$ python3 -q
>>> import numpy as np
>>> np.set_printoptions(precision=1, suppress=True, linewidth=160, sign=" ")
>>> m1 = np.load("test9.npy")
>>> print(m1)
[[ 1  0  0  0]
 [ 0  0  1  0]
 [ 0  1  0  0]
 [ 0  0  0  1]]
>>> # row-stochastic, so 1 is an eigenvalue
>>> x0 = np.array([0, 2, 2, 2])
>>> print(np.sort(np.abs(np.degrees(np.angle(np.linalg.eigvals(m1))))))
[   0.    0.    0.  180.]
>>> print(round(float(np.linalg.det(m1)), 1))
-1.0
>>> print([p for p in range(1, 25) if np.allclose(np.linalg.matrix_power(m1, p), np.eye(4))])
[2, 4, 6, 8, 10, 12, 14, 16, 18, 20, 22, 24]
>>> print(m1.T @ (m1 @ x0))
[ 0  2  2  2]
>>> print(m1 @ m1.T)
[[ 1  0  0  0]
 [ 0  1  0  0]
 [ 0  0  1  0]
 [ 0  0  0  1]]
>>> print(m1[:, 1] @ m1[:, 2])
0
>>> print(np.sort(np.abs(np.linalg.eigvals(m1)))[::-1])
[ 1.  1.  1.  1.]
>>> print(np.linalg.matrix_power(m1, 100))
[[ 1  0  0  0]
 [ 0  1  0  0]
 [ 0  0  1  0]
 [ 0  0  0  1]]
>>> print(np.linalg.matrix_power(m1, 2))
[[ 1  0  0  0]
 [ 0  1  0  0]
 [ 0  0  1  0]
 [ 0  0  0  1]]
>>> print(m1.sum(axis=1))
[ 1  1  1  1]
>>> print(m1 @ np.ones(4))
[ 1.  1.  1.  1.]
>>> pr = np.eye(4)[3]
>>> for _ in range(5):
...     pr = pr @ m1
...     print(pr.round(1))
... 
[ 0.  0.  0.  1.]
[ 0.  0.  0.  1.]
[ 0.  0.  0.  1.]
[ 0.  0.  0.  1.]
[ 0.  0.  0.  1.]
>>> F = np.array([[5.0, -1.0, 0.0, 0.0],
...     [-1.0, 2.0, -1.0, 0.0],
...     [0.0, -1.0, 4.0, -1.0],
...     [0.0, 0.0, -1.0, 1.0]])
>>> blk = np.stack([F, -1 * F, F[::-1]])
>>> print(np.linalg.matrix_rank(blk))
[ 4  4  4]
>>> print(blk.sum(axis=0))
[[ 0.  0. -1.  1.]
 [ 0. -1.  4. -1.]
 [-1.  2. -1.  0.]
 [ 5. -1.  0.  0.]]
>>> print(np.linalg.det(blk))
[ 22.  22.  22.]
>>> print(np.linalg.norm(blk, axis=(1, 2)))
[ 7.2  7.2  7.2]
>>> print(np.einsum("bij,cij->bc", blk, blk))
[[ 52. -52. -12.]
 [-52.  52.  12.]
 [-12.  12.  52.]]
>>> x0 = np.array([4, 2, 2, 0])
>>> target = F @ x0
>>> print(target)
[18. -2.  6. -2.]
>>> print(np.round(np.linalg.solve(F, F[:, 0]), 1) + 0)
[ 1.  0.  0.  0.]
>>> print(np.round(np.linalg.solve(F, 5 * target), 1) + 0)
[ 20.  10.  10.   0.]
>>> print(np.round(np.linalg.solve(F, target + F[:, 1]), 1) + 0)
[ 4.  3.  2.  0.]
>>> print(round(np.linalg.det(F.T), 1))
22.0
>>> print(np.linalg.eigvals(F))
[ 5.4  4.5  1.5  0.6]
>>> print(np.einsum("ii->", F))
12.0
>>> print(np.poly(F))
[  1. -12.  46. -60.  22.]
>>> W1 = np.array([[2, 0, 1, 2], [0, 3, 1, 3], [3, 3, 2, 1], [3, 0, 3, 1]])
>>> coef = np.array([2, 3, 2, 0])
>>> H = np.maximum(F @ W1 + coef, 0)
>>> print(H)
[[ 12.   0.   6.   7.]
 [  0.   6.   1.   3.]
 [ 11.  12.   6.   0.]
 [  2.   0.   3.   0.]]
>>> print(np.linalg.matrix_rank(H))
4
>>> print((H > 0).astype(int))
[[ 1  0  1  1]
 [ 0  1  1  1]
 [ 1  1  1  0]
 [ 1  0  1  0]]
>>> C = np.array([[2, 0], [2, 2], [0, 1], [0, 3]])
>>> print(H @ C)
[[ 24.  27.]
 [ 12.  22.]
 [ 46.  30.]
 [  4.   3.]]
>>> print((H @ C).round(6).argmax(axis=1))
[ 1  1  0  0]
>>> Lm = np.linalg.cholesky(F)
>>> print(np.linalg.eigvalsh(F).min() > 0)
True
>>> print(F / np.sqrt(np.outer(np.diag(F), np.diag(F))))
[[ 1.  -0.3  0.   0. ]
 [-0.3  1.  -0.4  0. ]
 [ 0.  -0.4  1.  -0.5]
 [ 0.   0.  -0.5  1. ]]
>>> print(Lm @ Lm.T)
[[ 5. -1.  0.  0.]
 [-1.  2. -1.  0.]
 [ 0. -1.  4. -1.]
 [ 0.  0. -1.  1.]]
>>> print(np.diag(Lm) ** 2)
[ 5.   1.8  3.4  0.7]
>>> print(np.prod(np.diag(Lm)) ** 2, round(np.linalg.det(F), 1))
22.0 22.0
>>> arr = np.load("a.npy")
>>> print(arr)
[[-1.  0.]
 [ 0. -1.]]
>>> print(np.prod(np.diag(arr)), np.round(np.linalg.det(arr), 1))
1.0 1.0
>>> print(np.linalg.matrix_power(arr - np.diag(np.diag(arr)), 2))
[[ 0.  0.]
 [ 0.  0.]]
>>> w, vecs = np.linalg.eigh(arr)
>>> print(vecs @ np.diag(w) @ vecs.T)
[[-1.  0.]
 [ 0. -1.]]
>>> print(vecs.T @ arr @ vecs)
[[-1.  0.]
 [ 0. -1.]]
>>> print(w)
[-1. -1.]
>>> print(np.linalg.svd(arr, compute_uv=False))
[ 1.  1.]
>>> print(w.sum(), np.trace(arr))
-2.0 -2.0
>>> print((w > 1e-8).sum(), (w < -1e-8).sum())
0 2
>>> E = np.loadtxt("arr.csv", delimiter=",")
>>> print(E)
[[-0.5  0.6]
 [ 0.3 -0.2]
 [ 0.6  0.7]
 [ 0.5 -0.3]]
>>> # orthonormal columns
>>> rng = np.random.default_rng(7694)
>>> idx = rng.permutation(2)
>>> out = E[:, idx] * rng.choice([-1, 1], 2)
>>> print(out)
[[ 0.5 -0.6]
 [-0.3  0.2]
 [-0.6 -0.7]
 [-0.5  0.3]]
>>> Uu, _, Vt = np.linalg.svd(E.T @ out)
>>> print(np.round(np.linalg.lstsq(E, out)[0], 1) + 0)
[[-1.  0.]
 [ 0. -1.]]
>>> print(np.linalg.pinv(out))
[[ 0.5 -0.3 -0.6 -0.5]
 [-0.6  0.2 -0.7  0.3]]
>>> print(np.round(out[:, 0] @ out[:, 1], 1))
-0.0
>>> print(np.round(out @ out.T, 1) + 0)
[[ 0.6 -0.3  0.1 -0.4]
 [-0.3  0.2  0.   0.2]
 [ 0.1  0.   1.   0.1]
 [-0.4  0.2  0.1  0.3]]
>>> print(np.round(out.T @ out, 1) + 0)
[[ 1.  0.]
 [ 0.  1.]]
>>> print(np.linalg.norm(out, axis=0))
[ 1.  1.]
>>> out = m1 / np.linalg.norm(m1, axis=1, keepdims=True)
>>> C2 = out @ out.T
>>> print(np.degrees(np.arccos(np.clip(C2[2, 1], -1, 1))))
90.0
>>> print(np.linalg.norm(out, axis=1))
[ 1.  1.  1.  1.]
>>> print((np.abs(C2) > 0.9).astype(int))
[[ 1  0  0  0]
 [ 0  1  0  0]
 [ 0  0  1  0]
 [ 0  0  0  1]]
>>> print(C2)
[[ 1.  0.  0.  0.]
 [ 0.  1.  0.  0.]
 [ 0.  0.  1.  0.]
 [ 0.  0.  0.  1.]]
>>> A = np.loadtxt("x.csv", delimiter=",")
>>> print(A)
[[  4.8  -9.2   0.5 -17.1]
 [ -4.4  12.9  -4.1  14. ]
 [ -0.4 -14.2  12.2   7. ]
 [ -3.4  15.8  -7.9   8.7]
 [  1.5  11.7 -11.8 -11. ]
 [ -4.8   8.4   0.2  17.5]
 [ -3.2  -6.1   9.7  16.1]
 [ -0.5  15.5 -12.   -3.8]
 [ -3.7  -3.6   8.5  17.4]
 [  0.5 -15.6  12.    3.7]
 [  1.5 -16.5  11.3  -0.3]
 [  4.7 -10.6   1.8 -16.2]
 [ -3.   -7.   10.1  15.5]
 [  4.7  -5.2  -2.7 -18.5]
 [  2.5 -16.6   9.9  -4.4]
 [ -3.9  14.7  -6.2  11.4]
 [ -4.8   7.3   1.1  17.9]
 [ -3.4  15.8  -8.    8.6]
 [ -1.9  16.6 -10.8   1.8]
 [ -4.6  11.3  -2.5  15.6]
 [ -4.6  11.3  -2.4  15.6]
 [  4.7 -10.1   1.3 -16.5]
 [ -0.1 -14.6  12.2   6.2]]
>>> print(round(float(np.linalg.norm(A, 2) / np.linalg.norm(A)), 1))
0.8
>>> print(np.linalg.cond(A) > 100)
True
>>> print(np.linalg.matrix_rank(A, rtol=0.1))
2
>>> u = np.array([-3, 2, 5, -2])
>>> out = m1 + np.outer(u, np.eye(4)[2])
>>> print(np.round(np.linalg.det(out) / np.linalg.det(m1), 1), np.round(1 + np.linalg.solve(m1, u)[2], 1))
3.0 3.0
>>> print(out)
[[ 1.  0. -3.  0.]
 [ 0.  0.  3.  0.]
 [ 0.  1.  5.  0.]
 [ 0.  0. -2.  1.]]
>>> cen = A - A.mean(axis=0)
>>> Uu, s, Vt = np.linalg.svd(cen, full_matrices=False)
>>> print(np.searchsorted(np.cumsum(s ** 2) / (s ** 2).sum(), 0.9) + 1)
2
>>> print(np.abs(Uu[:, 0]).argmax())
14
>>> print(np.round(cen.mean(axis=0), 1) + 0)
[ 0.  0.  0.  0.]
>>> print(np.linalg.matrix_rank(cen))
2
